% ipython --no-banner

In [1]: import numpy as np

In [2]: np.set_printoptions(precision=3, suppress=True, linewidth=100)

In [3]: A = np.loadtxt("data.csv", delimiter=",")

In [4]: A
Out[4]: 
array([[ 0., -4., -1.],
       [ 0.,  0.,  2.],
       [ 0.,  0.,  0.]])

In [5]: np.linalg.matrix_rank(A - A[0, 0] * np.eye(3))
Out[5]: np.int64(2)

In [6]: [int(np.linalg.matrix_rank(np.linalg.matrix_power(A, p))) for p in range(1, 4)]
Out[6]: [2, 1, 0]

In [7]: np.sort(np.linalg.eigvals(A))
Out[7]: array([0., 0., 0.])

In [8]: round(np.trace(np.linalg.pinv(A) @ A), 3)
Out[8]: np.float64(2.0)

In [9]: np.allclose(A[:-1].T @ np.linalg.lstsq(A[:-1].T, A[-1])[0], A[-1])
Out[9]: True

In [10]: M = np.load("case14.npy")

In [11]: M
Out[11]: 
array([[ 1,  0,  2],
       [ 0, -5, -3],
       [ 0,  0, -2]])

In [12]: np.sort(np.linalg.eigvals(M))
Out[12]: array([-5., -2.,  1.])

In [13]: np.linalg.matrix_power(M - np.diag(np.diag(M)), 3)
Out[13]: 
array([[0, 0, 0],
       [0, 0, 0],
       [0, 0, 0]])

In [14]: print(np.prod(np.diag(M)), round(float(np.linalg.det(M)), 3))
10 10.0

In [15]: [int(np.linalg.matrix_rank(np.linalg.matrix_power(M, p))) for p in range(1, 4)]
Out[15]: [3, 3, 3]

In [16]: np.einsum("ij,ji->", M, M)
Out[16]: np.int64(30)

In [17]: np.einsum("ii->", M)
Out[17]: np.int64(-6)

In [18]: np.kron(np.eye(2, dtype=int), M)
Out[18]: 
array([[ 1,  0,  2,  0,  0,  0],
       [ 0, -5, -3,  0,  0,  0],
       [ 0,  0, -2,  0,  0,  0],
       [ 0,  0,  0,  1,  0,  2],
       [ 0,  0,  0,  0, -5, -3],
       [ 0,  0,  0,  0,  0, -2]])

In [19]: rng = np.random.default_rng(924697)

In [20]: labels = rng.permutation(3)

In [21]: Y = M[:, labels] * rng.choice([-1, 1], 3)

In [22]: Y
Out[22]: 
array([[-1,  0, -2],
       [ 0,  5,  3],
       [ 0,  0,  2]])

In [23]: left, _, Vt = np.linalg.svd(M.T @ Y)

In [24]: np.round(np.linalg.lstsq(M, Y)[0], 3) + 0
Out[24]: 
array([[-1.,  0.,  0.],
       [ 0., -1.,  0.],
       [ 0.,  0., -1.]])

In [25]: np.round(left @ Vt, 3) + 0
Out[25]: 
array([[-1.,  0.,  0.],
       [ 0., -1.,  0.],
       [ 0.,  0., -1.]])
